$ python3 -q
>>> import numpy as np
>>> from numpy import linalg as LA
>>> np.set_printoptions(precision=2, suppress=True, linewidth=160)
>>> M = np.load("run13.npy")
>>> M
array([[0.02, 3.  , 3.  ],
       [1.  , 3.02, 3.  ],
       [0.  , 3.  , 3.02]])
>>> Q = M.astype(float).copy()
>>> for j in range(3):
...     Q[:, j] -= Q[:, :j] @ (Q[:, :j].T @ Q[:, j])
...     Q[:, j] /= LA.norm(Q[:, j])
... 
>>> np.round(Q.T @ M, 2) + 0
array([[1.  , 3.08, 3.06],
       [0.  , 4.2 , 4.21],
       [0.  , 0.  , 0.01]])
>>> Q
array([[ 0.02,  0.7 , -0.71],
       [ 1.  , -0.01,  0.01],
       [ 0.  ,  0.71,  0.7 ]])
>>> W0 = np.load("test5.npy")
>>> W0
array([[-4, -4, -3, -5, -1, -5],
       [-3, -3, -2, -4,  0, -4],
       [-3, -3, -2, -4,  0, -4],
       [ 0,  0,  1, -1,  3, -1],
       [-3, -3, -2, -4,  0, -4]])
>>> w1 = np.array([[3, -3], [0, 1], [3, -3], [-1, -1], [3, 1], [-2, 2]])
>>> beta = np.array([3, 2])
>>> H = np.maximum(W0 @ w1 + beta, 0)
>>> (H > 0).astype(int)
array([[0, 1],
       [0, 1],
       [0, 1],
       [1, 1],
       [0, 1]])
>>> (H > 0).mean(axis=0)
array([0.2, 1. ])
>>> H
array([[ 0, 13],
       [ 0, 10],
       [ 0, 10],
       [18,  1],
       [ 0, 10]])
>>> LA.matrix_rank(H)
np.int64(2)
>>> basis = np.array([[-2, 0, 1], [0, -2, -2]])
>>> H @ basis
array([[  0, -26, -26],
       [  0, -20, -20],
       [  0, -20, -20],
       [-36,  -2,  16],
       [  0, -20, -20]])
>>> print(w1 @ basis)
[[-6  6  9]
 [ 0 -2 -2]
 [-6  6  9]
 [ 2  2  1]
 [-6 -2  1]
 [ 4 -4 -6]]
>>> (H @ basis).round(6).argmax(axis=1)
array([0, 0, 0, 2, 0])
>>> r = LA.matrix_rank(W0)
>>> r
np.int64(2)
>>> null = LA.svd(W0)[2][r:].T
>>> [int(LA.matrix_rank(W0[:i])) for i in range(1, len(W0) + 1)]
[1, 2, 2, 2, 2]
>>> t = np.radians(72)
>>> Rm = np.eye(6)
>>> Rm[1, 1] = Rm[4, 4] = np.cos(t)
>>> Rm[1, 4], Rm[4, 1] = -np.sin(t), np.sin(t)
>>> Rm
array([[ 1.  ,  0.  ,  0.  ,  0.  ,  0.  ,  0.  ],
       [ 0.  ,  0.31,  0.  ,  0.  , -0.95,  0.  ],
       [ 0.  ,  0.  ,  1.  ,  0.  ,  0.  ,  0.  ],
       [ 0.  ,  0.  ,  0.  ,  1.  ,  0.  ,  0.  ],
       [ 0.  ,  0.95,  0.  ,  0.  ,  0.31,  0.  ],
       [ 0.  ,  0.  ,  0.  ,  0.  ,  0.  ,  1.  ]])
>>> Y = W0 @ Rm.T
>>> Y
array([[-4.  , -0.29, -3.  , -5.  , -4.11, -5.  ],
       [-3.  , -0.93, -2.  , -4.  , -2.85, -4.  ],
       [-3.  , -0.93, -2.  , -4.  , -2.85, -4.  ],
       [ 0.  , -2.85,  1.  , -1.  ,  0.93, -1.  ],
       [-3.  , -0.93, -2.  , -4.  , -2.85, -4.  ]])
>>> np.round(LA.svd(W0, compute_uv=False), 2) + 0, np.round(LA.svd(Y, compute_uv=False), 2) + 0
(array([15.93,  3.51,  0.  ,  0.  ,  0.  ]), array([15.93,  3.51,  0.  ,  0.  ,  0.  ]))
>>> np.allclose(LA.norm(W0, axis=1), LA.norm(Y, axis=1))
True
